$ ipython --no-banner

In [1]: import numpy as np

In [2]: import numpy.linalg as la

In [3]: np.set_printoptions(precision=2, suppress=True, linewidth=140, legacy="1.25")

In [4]: def rnd(a):
   ...:     return np.round(a, 2) + 0
   ...: 

In [5]: rng = np.random.default_rng(9224)

In [6]: z = rng.integers(0, 2, 11)

In [7]: X = np.triu((z[:, None] == z) & (rng.random((11, 11)) < 0.8), 1).astype(int)

In [8]: X += X.T

In [9]: X
Out[9]: 
array([[0, 0, 1, 0, 0, 1, 0, 1, 0, 1, 0],
       [0, 0, 0, 1, 0, 0, 0, 0, 1, 0, 1],
       [1, 0, 0, 0, 0, 0, 1, 1, 0, 1, 0],
       [0, 1, 0, 0, 0, 0, 0, 0, 1, 0, 1],
       [0, 0, 0, 0, 0, 0, 0, 0, 1, 0, 1],
       [1, 0, 0, 0, 0, 0, 0, 1, 0, 1, 0],
       [0, 0, 1, 0, 0, 0, 0, 1, 0, 0, 0],
       [1, 0, 1, 0, 0, 1, 1, 0, 0, 1, 0],
       [0, 1, 0, 1, 1, 0, 0, 0, 0, 0, 1],
       [1, 0, 1, 0, 0, 1, 0, 1, 0, 0, 0],
       [0, 1, 0, 1, 1, 0, 0, 0, 1, 0, 0]])

In [10]: # 2 groups of indices that never mix

In [11]: z = rng.permutation(11)

In [12]: z
Out[12]: array([ 4,  8,  7,  9,  3,  5,  6,  0, 10,  2,  1])

In [13]: other = X[z][:, z]

In [14]: np.allclose(other, X)
Out[14]: False

In [15]: np.diag(other)
Out[15]: array([0, 0, 0, 0, 0, 0, 0, 0, 0, 0, 0])

In [16]: X.sum(axis=0)
Out[16]: array([4, 3, 4, 3, 2, 3, 2, 5, 4, 4, 4])

In [17]: np.argwhere(np.triu(X))
Out[17]: 
array([[ 0,  2],
       [ 0,  5],
       [ 0,  7],
       [ 0,  9],
       [ 1,  3],
       [ 1,  8],
       [ 1, 10],
       [ 2,  6],
       [ 2,  7],
       [ 2,  9],
       [ 3,  8],
       [ 3, 10],
       [ 4,  8],
       [ 4, 10],
       [ 5,  7],
       [ 5,  9],
       [ 6,  7],
       [ 7,  9],
       [ 8, 10]])

In [18]: Lm = np.diag(X.sum(axis=1)) - X

In [19]: Lm @ np.ones(11)
Out[19]: array([0., 0., 0., 0., 0., 0., 0., 0., 0., 0., 0.])

In [20]: la.matrix_rank(Lm)
Out[20]: 9

In [21]: print(Lm)
[[ 4  0 -1  0  0 -1  0 -1  0 -1  0]
 [ 0  3  0 -1  0  0  0  0 -1  0 -1]
 [-1  0  4  0  0  0 -1 -1  0 -1  0]
 [ 0 -1  0  3  0  0  0  0 -1  0 -1]
 [ 0  0  0  0  2  0  0  0 -1  0 -1]
 [-1  0  0  0  0  3  0 -1  0 -1  0]
 [ 0  0 -1  0  0  0  2 -1  0  0  0]
 [-1  0 -1  0  0 -1 -1  5  0 -1  0]
 [ 0 -1  0 -1 -1  0  0  0  4  0 -1]
 [-1  0 -1  0  0 -1  0 -1  0  4  0]
 [ 0 -1  0 -1 -1  0  0  0 -1  0  4]]

In [22]: (la.eigvalsh(Lm) < 1e-8).sum()
Out[22]: 2

In [23]: round(la.det(Lm[1:, 1:]))
Out[23]: 0
